$ python3 -q
>>> import numpy as np
>>> import numpy.linalg as la
>>> np.set_printoptions(precision=2, suppress=True, linewidth=200)
>>> def rnd(a):
...     return np.round(a, 2) + 0
... 
>>> E = np.array([[-2.0, 3.0, 8.0], [0.0, 2.0, 0.0], [0.0, -2.0, -2.0]])
>>> print(E)
[[-2.  3.  8.]
 [ 0.  2.  0.]
 [ 0. -2. -2.]]
>>> rng = np.random.default_rng(622919)
>>> idx = rng.permutation(3)
>>> print(idx)
[0 1 2]
>>> out = E[idx][:, idx]
>>> print(out)
[[-2.  3.  8.]
 [ 0.  2.  0.]
 [ 0. -2. -2.]]
>>> print(np.trace(out))
-2.0
>>> print(rnd(la.det(out)), rnd(la.det(E[idx])))
8.0 8.0
>>> print(np.diag(out))
[-2.  2. -2.]
>>> out = np.array([[0, 0, 2], [1, 1, 0], [2, 2, 1]])
>>> print(np.einsum("ik,kj->ji", E, out))
[[19.  2. -6.]
 [19.  2. -6.]
 [ 4.  0. -2.]]
>>> print(out.T @ E.T)
[[19.  2. -6.]
 [19.  2. -6.]
 [ 4.  0. -2.]]
>>> W0 = np.load("mat.npy")
>>> print(W0)
[[  0   1   1  -1   0]
 [ -1   4   1   0   3]
 [ -2   6  -1   2   4]
 [ -3   6   2  -1   7]
 [  0   8   5   1   8]
 [ -1   9   6   1   7]
 [ -1   6   9  -1   8]
 [ -4   6  10  -3   6]
 [ -6   9   7  -4   9]
 [ -5  10  10  -2  11]
 [ -6  11   7  -5  10]
 [ -5  13   4  -3   7]
 [ -5  11   3  -4   5]
 [ -6  11   5  -3   2]
 [ -3  13   6  -3   5]
 [ -2  16   8   0   2]
 [ -4  14   9  -2   1]
 [ -7  12  10  -2  -1]
 [-10  12  12  -3   2]
 [-10  11   9  -3   1]
 [ -7  13  10  -2   4]
 [ -8  15  12  -4   4]]
>>> vec = np.array([-3, 3, 1, -1, 1])
>>> y = W0 @ vec
>>> print(rnd(la.lstsq(W0, y)[0]))
[-3.  3.  1. -1.  1.]
>>> print(rnd(la.solve(W0.T @ W0, W0.T @ y)))
[-3.  3.  1. -1.  1.]
>>> print(y)
[ 5 19 25 37 36 42 39 49 65 68 73 68 60 61 62 64 66 68 83 76 76 89]
>>> print(rnd(la.pinv(W0) @ W0))
[[1. 0. 0. 0. 0.]
 [0. 1. 0. 0. 0.]
 [0. 0. 1. 0. 0.]
 [0. 0. 0. 1. 0.]
 [0. 0. 0. 0. 1.]]
>>> try:
...     la.solve(W0, y)
... except la.LinAlgError as e:
...     print("failed:", e)
... 
failed: Last 2 dimensions of the array must be square
>>> y = y + 0.1 * rng.normal(size=22)
>>> print(rnd(y))
[ 5.1  19.11 25.02 37.07 36.06 41.96 39.09 48.93 65.01 68.05 72.99 67.94 60.09 60.91 61.74 64.14 65.98 68.   83.04 76.13 76.   89.03]
>>> b, *_ = la.lstsq(W0, y)
>>> print(rnd(la.norm(y - W0 @ b)))
0.39
>>> print(rnd(b))
[-3.01  3.    1.   -0.98  1.  ]
>>> print(b.round())
[-3.  3.  1. -1.  1.]
>>> print(rnd(W0.T @ (y - W0 @ b)))
[0. 0. 0. 0. 0.]
>>> r0 = np.array([-6, 5])
>>> print(np.cross(W0[10, :3], W0[11, :3]))
[-47 -11 -23]
>>> print(np.convolve(W0[10], r0))
[ 36 -96  13  65 -85  50]
>>> print(np.correlate(W0[10], W0[11], "full"))
[-42  95  -8 -90 286 -14 -60 155 -50]
>>> Ac = (W0 - W0.mean(axis=0)) / W0.std(axis=0)
>>> print(rnd(Ac.std(axis=0)))
[1. 1. 1. 1. 1.]
>>> print(np.argwhere(np.abs(Ac) > 2))
[[0 1]
 [2 2]
 [2 3]]
>>> b = la.lstsq(np.delete(Ac, 4, axis=1), Ac[:, 4])[0]
>>> print(rnd(b))
[ 0.58 -0.09  0.19 -0.46]
>>> vec = np.array([4, 5, -3, 2, 0])
>>> y = W0 @ vec
>>> b, lr = np.zeros(5), 1 / la.norm(W0, 2) ** 2
>>> for i in range(25):
...     b -= lr * W0.T @ (W0 @ b - y)
...     if i % 5 == 0: print(i, round(la.norm(W0 @ b - y), 2))
... 
0 85.1
5 72.24
10 61.52
15 52.51
20 44.9
>>> print(rnd(la.cond(W0)))
13.4
>>> print(rnd(b))
[ 1.94  2.8  -1.74  1.18  0.44]
>>> D = la.norm(W0[:, None] - W0[None], axis=-1)
>>> print(np.unravel_index(D.round(6).argmax(), D.shape))
(np.int64(0), np.int64(21))
>>> print(D.mean(axis=1).argmax())
0
>>> out = np.array([[1, 3], [6, 9]])
>>> Z = np.array([[5, 3], [6, -3]])
>>> X = np.kron(out, Z)
>>> print(X)
[[  5   3  15   9]
 [  6  -3  18  -9]
 [ 30  18  45  27]
 [ 36 -18  54 -27]]
>>> vec = np.array([0, 1, -1, -2])
>>> print(np.sign((X @ vec).round(6)))
[-1 -1 -1 -1]
>>> print(X * vec)
[[  0   3 -15 -18]
 [  0  -3 -18  18]
 [  0  18 -45 -54]
 [  0 -18 -54  54]]
>>> print(X @ vec)
[-30  -3 -81 -18]
>>> print(X @ (2 * vec))
[ -60   -6 -162  -36]
>>> print((X @ vec).argmax())
1
>>> vec = np.array([2, 4, 5, 4])
>>> y = X @ vec
>>> print(y)
[133  54 465 162]
>>> print(rnd(la.solve(X, -2 * y)))
[ -4.  -8. -10.  -8.]
>>> print(rnd(la.solve(X.T, X[3])))
[0. 0. 0. 1.]
>>> print(rnd(la.solve(X, X[:, 3])))
[0. 0. 0. 1.]
>>> r0, r1 = X[1], X[3]
>>> print(r0 @ r0)
450
>>> pr = (r0 @ r1) / (r0 @ r0) * r0
>>> print(rnd(pr))
[ 19.8  -9.9  59.4 -29.7]
>>> print(la.matrix_rank(np.outer(r0, r1)))
1
>>> feats = np.array([[0, 0, 1, 0, 0],
...     [1, 0, 0, 0, 0],
...     [0, 1, 0, 0, 0],
...     [0, 0, 0, 1, 0],
...     [0, 0, 0, 0, 1]])
>>> # keeps lengths
>>> print(feats.T @ feats)
[[1 0 0 0 0]
 [0 1 0 0 0]
 [0 0 1 0 0]
 [0 0 0 1 0]
 [0 0 0 0 1]]
>>> print(rnd(la.pinv(feats)))
[[0. 1. 0. 0. 0.]
 [0. 0. 1. 0. 0.]
 [1. 0. 0. 0. 0.]
 [0. 0. 0. 1. 0.]
 [0. 0. 0. 0. 1.]]
>>> print(rnd(la.svd(feats, compute_uv=False)))
[1. 1. 1. 1. 1.]
>>> print(feats[:, 2] @ feats[:, 3])
0
>>> print(feats @ feats.T)
[[1 0 0 0 0]
 [0 1 0 0 0]
 [0 0 1 0 0]
 [0 0 0 1 0]
 [0 0 0 0 1]]
>>> print(rnd(la.norm(feats, axis=0)))
[1. 1. 1. 1. 1.]
>>> Q = feats.astype(float).copy()
>>> for j in range(5):
...     Q[:, j] -= Q[:, :j] @ (Q[:, :j].T @ Q[:, j])
...     Q[:, j] /= la.norm(Q[:, j])
... 
>>> print(Q.T @ feats)
[[1. 0. 0. 0. 0.]
 [0. 1. 0. 0. 0.]
 [0. 0. 1. 0. 0.]
 [0. 0. 0. 1. 0.]
 [0. 0. 0. 0. 1.]]
>>> print(Q)
[[0. 0. 1. 0. 0.]
 [1. 0. 0. 0. 0.]
 [0. 1. 0. 0. 0.]
 [0. 0. 0. 1. 0.]
 [0. 0. 0. 0. 1.]]
>>> print(Q.T @ Q)
[[1. 0. 0. 0. 0.]
 [0. 1. 0. 0. 0.]
 [0. 0. 1. 0. 0.]
 [0. 0. 0. 1. 0.]
 [0. 0. 0. 0. 1.]]
>>> vec = np.array([2, 0, 3, 0, 1])
>>> print(feats.T @ (feats @ vec))
[2 0 3 0 1]
>>> print(rnd(la.inv(feats)))
[[0. 1. 0. 0. 0.]
 [0. 0. 1. 0. 0.]
 [1. 0. 0. 0. 0.]
 [0. 0. 0. 1. 0.]
 [0. 0. 0. 0. 1.]]
>>> print([p for p in range(1, 25) if np.allclose(la.matrix_power(feats, p), np.eye(5))])
[3, 6, 9, 12, 15, 18, 21, 24]
>>> print(rnd(np.abs(la.eigvals(feats))))
[1. 1. 1. 1. 1.]
>>> r0 = np.array([-4, -1, 0])
>>> print(np.cross(feats[3, :3], feats[0, :3]))
[0 0 0]
>>> print(np.array([np.convolve(row, r0, "same") for row in feats]))
[[ 0 -4 -1  0  0]
 [-1  0  0  0  0]
 [-4 -1  0  0  0]
 [ 0  0 -4 -1  0]
 [ 0  0  0 -4 -1]]
>>> proj = np.triu(np.array([[2, -3, -3, 1, 0],
...     [3, -1, 1, 1, -3],
...     [2, 3, 1, -2, -1],
...     [1, 3, -3, -3, -2],
...     [0, -1, -2, 1, 2]]), 1) + np.eye(5)
>>> out = proj @ feats @ la.inv(proj)
>>> print(rnd(la.det(out)))
1.0
>>> print(np.trace(out), np.trace(feats))
2.0 2
>>> print(out)
[[ -3. -12.   4.  24.  16.]
 [  1.   4.  -1.  -6.  -4.]
 [  0.   1.  -1.  -5.  -9.]
 [  0.   0.   0.   1.   0.]
 [  0.   0.   0.   0.   1.]]
>>> print(proj @ feats - feats @ proj)
[[-3. -3.  0.  3.  1.]
 [ 0.  4.  3.  0. -3.]
 [ 0.  0. -1. -3.  2.]
 [ 0.  0.  0.  0.  0.]
 [ 0.  0.  0.  0.  0.]]
>>> J = np.load("test0.npy")
>>> print(J)
[[ 4  3 -3 -1]
 [ 2  1 -5 -3]
 [ 7  6  0  2]
 [ 7  6  0  2]
 [ 6  5 -1  1]
 [ 2  1 -5 -3]
 [ 8  7  1  3]]
>>> # looks like rank 2
>>> rk = la.matrix_rank(J)
>>> print(rk)
2
>>> N = la.svd(J)[2][rk:].T
>>> print(N.shape)
(4, 2)
>>> print(rnd(J @ N))
[[0. 0.]
 [0. 0.]
 [0. 0.]
 [0. 0.]
 [0. 0.]
 [0. 0.]
 [0. 0.]]
>>> out = J / la.norm(J, axis=1, keepdims=True)
>>> gram = out @ out.T
>>> print(np.argwhere(np.triu(np.abs(gram) > 0.95, 1)))
[[1 5]
 [2 3]
 [2 4]
 [2 6]
 [3 4]
 [3 6]
 [4 6]]
>>> print(rnd(gram))
[[1.   0.78 0.79 0.79 0.87 0.78 0.72]
 [0.78 1.   0.24 0.24 0.38 1.   0.13]
 [0.79 0.24 1.   1.   0.99 0.24 0.99]
 [0.79 0.24 1.   1.   0.99 0.24 0.99]
 [0.87 0.38 0.99 0.99 1.   0.38 0.97]
 [0.78 1.   0.24 0.24 0.38 1.   0.13]
 [0.72 0.13 0.99 0.99 0.97 0.13 1.  ]]
>>> print(rnd(gram[3]))
[0.79 0.24 1.   1.   0.99 0.24 0.99]
>>> print(rnd(np.degrees(np.arccos(np.clip(gram[3, 0], -1, 1)))))
37.97
>>> print(rnd(np.trace(la.pinv(J) @ J)))
2.0
>>> print(la.lstsq(J[:-1].T, J[-1])[2])
2
>>> try:
...     la.inv(J)
... except la.LinAlgError as e:
...     print(repr(e))
... 
LinAlgError('Last 2 dimensions of the array must be square')
>>> print(np.unique(J.round(6), axis=0).shape)
(5, 4)
>>> print(np.abs(np.diag(la.qr(J)[1])) > 1e-9)
[ True  True False False]
>>> print(rnd(J @ la.pinv(J) @ J))
[[ 4.  3. -3. -1.]
 [ 2.  1. -5. -3.]
 [ 7.  6.  0.  2.]
 [ 7.  6.  0.  2.]
 [ 6.  5. -1.  1.]
 [ 2.  1. -5. -3.]
 [ 8.  7.  1.  3.]]
>>> arr = np.triu(rng.random((6, 6)) < 0.4, 1).astype(int)
>>> arr = arr + arr.T
>>> print(arr)
[[0 0 0 0 0 0]
 [0 0 1 0 1 1]
 [0 1 0 0 0 0]
 [0 0 0 0 0 0]
 [0 1 0 0 0 0]
 [0 1 0 0 0 0]]
>>> # row 3 repeats row 0
>>> rk = la.matrix_rank(arr)
>>> print(rk)
2
>>> N = la.svd(arr)[2][rk:].T
>>> print(N.shape)
(6, 4)
>>> print(np.allclose(arr @ N, 0))
True
>>> print([int(la.matrix_rank(arr[:, :j + 1])) for j in range(6)])
[0, 1, 2, 2, 2, 2]
>>> print(rnd(N @ N.T))
[[ 1.    0.    0.    0.    0.    0.  ]
 [ 0.    0.    0.    0.    0.    0.  ]
 [ 0.    0.    0.67  0.   -0.33 -0.33]
 [ 0.    0.    0.    1.    0.    0.  ]
 [ 0.    0.   -0.33  0.    0.67 -0.33]
 [ 0.    0.   -0.33  0.   -0.33  0.67]]
>>> T = np.stack([arr, 5 * arr, arr[::-1]])
>>> print(T.sum(axis=0))
[[0 1 0 0 0 0]
 [0 1 6 0 6 6]
 [0 6 0 0 0 0]
 [0 1 0 0 0 0]
 [0 6 1 0 1 1]
 [0 6 0 0 0 0]]
>>> print((T @ arr.T).shape)
(3, 6, 6)
>>> print(la.matrix_rank(T))
[2 2 2]
>>> print(np.einsum("bij,cij->bc", T, T))
[[  6  30   0]
 [ 30 150   0]
 [  0   0   6]]
>>> print(rnd(la.det(T)))
[0. 0. 0.]
>>> print(la.matrix_rank(T.reshape(3, -1)))
2
>>> K = np.load("layer19.npy")
>>> print(K)
[[ 1  1  1  1]
 [-2  2 -2  2]
 [ 1  1  1  1]
 [-2  2 -2  2]]
>>> # rows 0 and 2 are equal
>>> idx = rng.permutation(4)
>>> print(idx)
[1 3 0 2]
>>> out = K[idx][:, idx]
>>> print(np.diag(out))
[2 2 1 1]
>>> print(rnd(la.det(out)), rnd(la.det(K[idx])))
0.0 0.0
>>> vec = np.array([-1, -3, 0])
>>> y = E @ vec
>>> print(y)
[-7. -6.  6.]
>>> print(rnd(la.solve(E, -3 * y)))
[3. 9. 0.]
>>> print(rnd(la.solve(E, y)))
[-1. -3.  0.]
>>> print(rnd(la.solve(E.T, E[1])))
[0. 1. 0.]
>>> print(rnd(la.solve(E, y + E[:, 2])))
[-1. -3.  1.]
>>> rk = la.matrix_rank(K)
>>> print(rk)
2
>>> N = la.svd(K)[2][rk:].T
>>> print([int(la.matrix_rank(K[:, :j + 1])) for j in range(4)])
[1, 2, 2, 2]
>>> print(rnd(N @ N.T))
[[ 0.5  0.  -0.5  0. ]
 [ 0.   0.5  0.  -0.5]
 [-0.5  0.   0.5  0. ]
 [ 0.  -0.5  0.   0.5]]
>>> print(la.matrix_rank(K.T @ K), la.matrix_rank(K @ K.T))
2 2
>>> print([int(la.matrix_rank(K[:i])) for i in range(1, len(K) + 1)])
[1, 2, 2, 2]
>>> print(N.shape)
(4, 2)
>>> print([int(la.matrix_rank(np.delete(K, i, axis=0))) for i in range(4)])
[2, 2, 2, 2]
>>> U, sv, Vh = la.svd(K)
>>> vecs = Vh[:(sv > 1e-8).sum()]
>>> vec = K[0] + 2 * K[3] + rng.integers(2) * np.eye(4)[1]
>>> print(vec)
[-3.  5. -3.  5.]
>>> print(rnd(vecs.T @ vecs))
[[0.5 0.  0.5 0. ]
 [0.  0.5 0.  0.5]
 [0.5 0.  0.5 0. ]
 [0.  0.5 0.  0.5]]
>>> print(rnd(la.norm(vec - vecs.T @ vecs @ vec)))
0.0
>>> U, sv, Vh = la.svd(K)
>>> print(np.argmax(sv[:-1] / (sv[1:] + 1e-6)) + 1)
2
>>> print(rnd(sv))
[5.66 2.83 0.   0.  ]
>>> out = U[:, :2] @ np.diag(sv[:2]) @ Vh[:2]
>>> print(rnd(out))
[[ 1.  1.  1.  1.]
 [-2.  2. -2.  2.]
 [ 1.  1.  1.  1.]
 [-2.  2. -2.  2.]]
>>> print(rnd(np.abs(K - out).max()))
0.0
>>> print(rnd(la.norm(K - out) / la.norm(K)))
0.0
>>> print(la.matrix_rank(K, rtol=0.05))
2
>>> out = np.array([[-1, 3, 1, 3], [-3, 3, -3, -2], [-1, -2, 3, 2], [-2, 2, -3, 0]])
>>> M = out + out.T
>>> print(M)
[[-2  0  0  1]
 [ 0  6 -5  0]
 [ 0 -5  6 -1]
 [ 1  0 -1  0]]
>>> # equal to its transpose
>>> idx = rng.permutation(4)
>>> print(idx)
[1 0 3 2]
>>> out = M[idx][:, idx]
>>> print(np.diag(out))
[ 6 -2  0  6]
>>> print(rnd(la.det(out)), rnd(la.det(M[idx])))
1.0 1.0
>>> print(out)
[[ 6  0  0 -5]
 [ 0 -2  1  0]
 [ 0  1  0 -1]
 [-5  0 -1  6]]
>>> print(rnd(np.sort(np.abs(la.eigvals(out)))))
[ 0.03  1.42  2.44 11.05]
